$ python3 -q
>>> import numpy as np
>>> from numpy import linalg as LA
>>> np.set_printoptions(precision=1, suppress=True, linewidth=200)
>>> rnd = lambda a: np.round(a, 1) + 0
>>> data = np.loadtxt("block0.csv", delimiter=",")
>>> print(data)
[[ 2.  -0.4 -0.1  2.2 -0.7]
 [-0.6  1.9 -0.1 -1.1  0.3]
 [ 1.9 -0.9  0.1 -2.9  1. ]
 [-0.1  0.9 -0.4  0.9 -0.3]
 [ 1.  -0.9  1.1 -2.2  0.7]
 [ 0.2 -1.  -0.3 -3.2  1.1]
 [ 0.6  0.   0.3  0.6 -0.2]
 [-0.9  0.2  0.  -0.2  0.1]
 [-1.   1.6 -0.9  0.2 -0.1]
 [ 0.6 -1.2 -0.3  0.   0. ]
 [ 0.7 -0.7 -0.3  0.3 -0.1]
 [ 1.3  2.4 -0.8  1.2 -0.4]
 [-1.1  1.   0.3 -1.8  0.6]
 [-0.8  0.5  0.8  0.3 -0.1]
 [ 1.   1.1 -1.5  0.   0. ]
 [ 0.1  1.1  0.4  1.6 -0.5]
 [-1.9 -1.3 -0.7  0.   0. ]
 [-2.2  2.1 -0.5  3.  -1. ]
 [ 0.   0.7 -1.7  3.5 -1.1]
 [-1.2 -1.   0.  -0.3  0.1]
 [-1.   0.   0.9 -0.6  0.2]
 [ 1.1 -0.3  0.7  2.4 -0.8]
 [-0.7  0.4 -1.7 -2.2  0.7]
 [ 0.7 -0.2 -0.9 -2.4  0.8]
 [-1.  -0.4  0.9  1.4 -0.5]
 [-0.8 -0.9 -0.2 -5.2  1.7]
 [-0.6 -1.2 -0.1  1.5 -0.5]
 [ 0.4  0.9 -0.6 -0.5  0.2]
 [-1.2  0.4  0.   0.   0. ]]
>>> M2 = np.c_[data[:, :4] @ np.array([[-3, 0, 3, -2], [2, 2, 0, 0], [2, 0, -2, 2], [-3, 3, 1, -2]]), np.array([-5, 2, -4, 0, -4, -1, 5, 0, -4, 1, -5, 2, 0, 2, -2, 3, 4, 0, 4, 2, -3, -5, -3, -1, 3, 0, 2, 5, -3])]
>>> print(rnd(M2))
[[-13.6   5.8   8.4  -8.6  -5. ]
 [  8.7   0.5  -2.7   3.2   2. ]
 [  1.4 -10.5   2.6   2.2  -4. ]
 [ -1.4   4.5   1.4  -2.4   0. ]
 [  4.   -8.4  -1.4   4.6  -4. ]
 [  6.4 -11.6  -2.    5.4  -1. ]
 [ -3.    1.8   1.8  -1.8   5. ]
 [  3.7  -0.2  -2.9   2.2   0. ]
 [  3.8   3.8  -1.   -0.2  -4. ]
 [ -4.8  -2.4   2.4  -1.8   1. ]
 [ -5.   -0.5   3.   -2.6  -5. ]
 [ -4.3   8.4   6.7  -6.6   2. ]
 [ 11.3  -3.4  -5.7   6.4   0. ]
 [  4.1   1.9  -3.7   2.6   2. ]
 [ -3.8   2.2   6.   -5.   -2. ]
 [ -2.1   7.    1.1  -2.6   3. ]
 [  1.7  -2.6  -4.3   2.4   4. ]
 [  0.8  13.2  -2.6  -2.6   0. ]
 [-12.5  11.9   6.9 -10.4   4. ]
 [  2.5  -2.9  -3.9   3.    2. ]
 [  6.6  -1.8  -5.4   5.   -3. ]
 [ -9.7   6.6   4.3  -5.6  -5. ]
 [  6.1  -5.8  -0.9   2.4  -3. ]
 [  2.9  -7.6   1.5   1.6  -1. ]
 [ -0.2   3.4  -3.4   1.    3. ]
 [ 15.8 -17.4  -7.2  11.6   0. ]
 [ -5.3   2.1  -0.1  -2.    2. ]
 [  0.9   0.3   1.9  -1.    5. ]
 [  4.4   0.8  -3.6   2.4  -3. ]]
>>> print(LA.matrix_rank(M2))
5
>>> C2 = M2.T @ M2
>>> print(np.allclose(C2, C2.T))
True
>>> print(rnd(C2))
[[1235.8 -837.  -645.   823.9   -2.3]
 [-837.  1321.5  357.  -729.8  132.6]
 [-645.   357.   467.  -475.6  -44.1]
 [ 823.9 -729.8 -475.6  627.   -21. ]
 [  -2.3  132.6  -44.1  -21.   277. ]]
>>> print(LA.matrix_rank(C2))
5
>>> print(rnd(LA.svd(M2, compute_uv=False) ** 2))
[2988.1  610.4  234.    92.2    3.6]
>>> print((M2 @ M2.T).shape)
(29, 29)
>>> idx = data[:, 4] > np.median(data[:, 4])
>>> f = data[idx].mean(axis=0) - data[~idx].mean(axis=0)
>>> print(idx.astype(int))
[0 1 1 0 1 1 0 1 0 0 0 0 1 0 0 0 0 0 0 1 1 0 1 1 0 1 0 1 0]
>>> print(((data - data.mean(axis=0)) @ f > 0).astype(int))
[0 1 1 0 1 1 0 1 0 0 0 0 1 0 0 0 1 0 0 1 1 0 1 1 0 1 0 1 0]
>>> rng = np.random.default_rng(58172)
>>> theta = np.sort(rng.uniform(-2, 2, 29))
>>> X = np.c_[theta, theta ** 2, theta ** 3] @ np.array([[2, 7, 5], [7, 4, 9], [6, 2, 5]])
>>> print(rnd(X))
[[-14.8 -10.9  -8.3]
 [-14.3 -10.7  -8. ]
 [ -8.3  -8.6  -4.6]
 [ -3.4  -6.5  -2. ]
 [ -2.2  -5.8  -1.5]
 [ -0.6  -4.6  -0.9]
 [  0.   -3.6  -0.8]
 [  0.   -2.8  -0.9]
 [ -0.2  -0.9  -0.5]
 [ -0.2  -0.9  -0.5]
 [ -0.1  -0.8  -0.5]
 [ -0.1  -0.7  -0.4]
 [  0.    0.    0. ]
 [  3.2   4.5   5. ]
 [  3.4   4.6   5.2]
 [  4.3   5.5   6.4]
 [  5.3   6.3   7.7]
 [  8.2   8.5  11.2]
 [ 10.1   9.9  13.5]
 [ 10.5  10.1  13.9]
 [ 13.5  12.1  17.3]
 [ 17.5  14.5  21.8]
 [ 27.4  20.1  32.4]
 [ 33.   23.1  38.4]
 [ 40.   26.8  45.7]
 [ 45.2  29.4  51. ]
 [ 50.1  31.8  56. ]
 [ 60.8  37.   66.8]
 [ 74.7  43.6  80.8]]
>>> cen = X - X.mean(axis=0)
>>> evecs = LA.svd(cen)[2][:1]
>>> M2 = cen - cen @ evecs.T @ evecs
>>> print(rnd(LA.norm(M2) / LA.norm(cen)))
0.1
>>> print(LA.norm(M2, axis=1).round(6).argmax())
0
>>> print(rnd((cen @ evecs.T).std(axis=0)))
[35.3]
>>> print(rnd(np.diag(evecs.T @ evecs)))
[0.4 0.2 0.4]
>>> print(rnd(np.cov(cen @ evecs.T, rowvar=False)))
1289.4
>>> cen = X - X.mean(axis=0)
>>> left, sig, Vt = LA.svd(cen, full_matrices=False)
>>> print(rnd(cen.mean(axis=0)))
[0. 0. 0.]
>>> print(rnd((sig ** 2).sum() ** 2 / (sig ** 4).sum()))
1.0
>>> print(rnd(np.abs(Vt[-1])))
[0.7 0.  0.7]
>>> print(rnd(sig ** 2 / (sig ** 2).sum()))
[1. 0. 0.]
>>> print(np.abs(left[:, 0]).argmax())
28
>>> print(np.searchsorted(np.cumsum(sig ** 2) / (sig ** 2).sum(), 0.9) + 1)
1
